In [1]: import numpy as np

In [2]: np.set_printoptions(suppress=True, linewidth=140)

In [3]: u = np.array([0, -2, 3, -2])

In [4]: v = np.array([3, 0, 4, 5])

In [5]: K = u[:, None] + v[None, :]

In [6]: print(K)
[[ 3  0  4  5]
 [ 1 -2  2  3]
 [ 6  3  7  8]
 [ 1 -2  2  3]]

In [7]: Uu, sv, vt = np.linalg.svd(K)

In [8]: evecs = vt[:(sv > 1e-8).sum()]

In [9]: rng = np.random.default_rng(443)

In [10]: vec = K[2] + 4 * K[0] + rng.integers(2) * np.eye(4)[0]

In [11]: print(vec)
[18.  3. 23. 28.]

In [12]: print(np.round(np.linalg.norm(vec - evecs.T @ evecs @ vec), 2))
0.0

In [13]: Uu, sv, vt = np.linalg.svd(K)

In [14]: print(np.argmax(sv[:-1] / (sv[1:] + 1e-6)) + 1)
2

In [15]: print(sv.round(2) + 0)
[15.08  4.06  0.    0.  ]

In [16]: M2 = Uu[:, :2] @ np.diag(sv[:2]) @ vt[:2]

In [17]: print(round(np.abs(K - M2).max(), 2))
0.0

In [18]: print(M2.round(2) + 0)
[[ 3.  0.  4.  5.]
 [ 1. -2.  2.  3.]
 [ 6.  3.  7.  8.]
 [ 1. -2.  2.  3.]]

In [19]: print(np.linalg.matrix_rank(K, rtol=0.05))
2

In [20]: print(np.round(np.trace(np.linalg.pinv(K) @ K), 2))
2.0

In [21]: print(np.round(np.linalg.norm(K, "nuc"), 2))
19.14

In [22]: print(np.round(np.linalg.norm(K, 1), 2), round(np.linalg.norm(K, np.inf), 2))
19.0 24.0

In [23]: print(np.linalg.norm(K, axis=1).argmax())
2

In [24]: print(K[2] @ K[3])
38

In [25]: print(np.round(np.linalg.norm(K, axis=1), 2))
[ 7.07  4.24 12.57  4.24]

In [26]: print(np.round(np.linalg.norm(K[2] - K[3]), 2))
10.0

In [27]: ang = rng.uniform(0, 2 * np.pi, 19)

In [28]: O, _ = np.linalg.qr(np.array([[-0.1, 0.0], [0.2, 2.9], [-1.0, -1.0]]))

In [29]: E = 10 * np.c_[np.cos(ang), np.sin(ang)] @ O.T

In [30]: print(E.round(2))
[[ 0.71 -5.34  8.43]
 [ 0.9   8.26  5.56]
 [ 0.14  9.78 -2.07]
 [-0.24 -9.92  1.23]
 [-0.23  8.61 -5.08]
 [ 0.74 -5.01  8.62]
 [ 0.2   9.88 -1.5 ]
 [ 1.11  1.57  9.81]
 [-1.12 -1.76 -9.78]
 [-1.11 -1.46 -9.83]
 [ 0.74 -5.    8.63]
 [-0.14 -9.78  2.1 ]
 [ 0.93  8.03  5.89]
 [ 1.06  6.37  7.63]
 [ 1.11  4.79  8.71]
 [ 0.98  7.48  6.56]
 [-1.05 -6.44 -7.58]
 [ 0.68  9.51  3.  ]
 [-0.87  3.51 -9.32]]

In [31]: # rows and columns are dependent

In [32]: print(np.linalg.matrix_rank(E, rtol=0.1))
2

In [33]: print(np.linalg.cond(E) > 100)
True

In [34]: print(round(float(np.linalg.norm(E, 2) / np.linalg.norm(E)), 2))
0.74
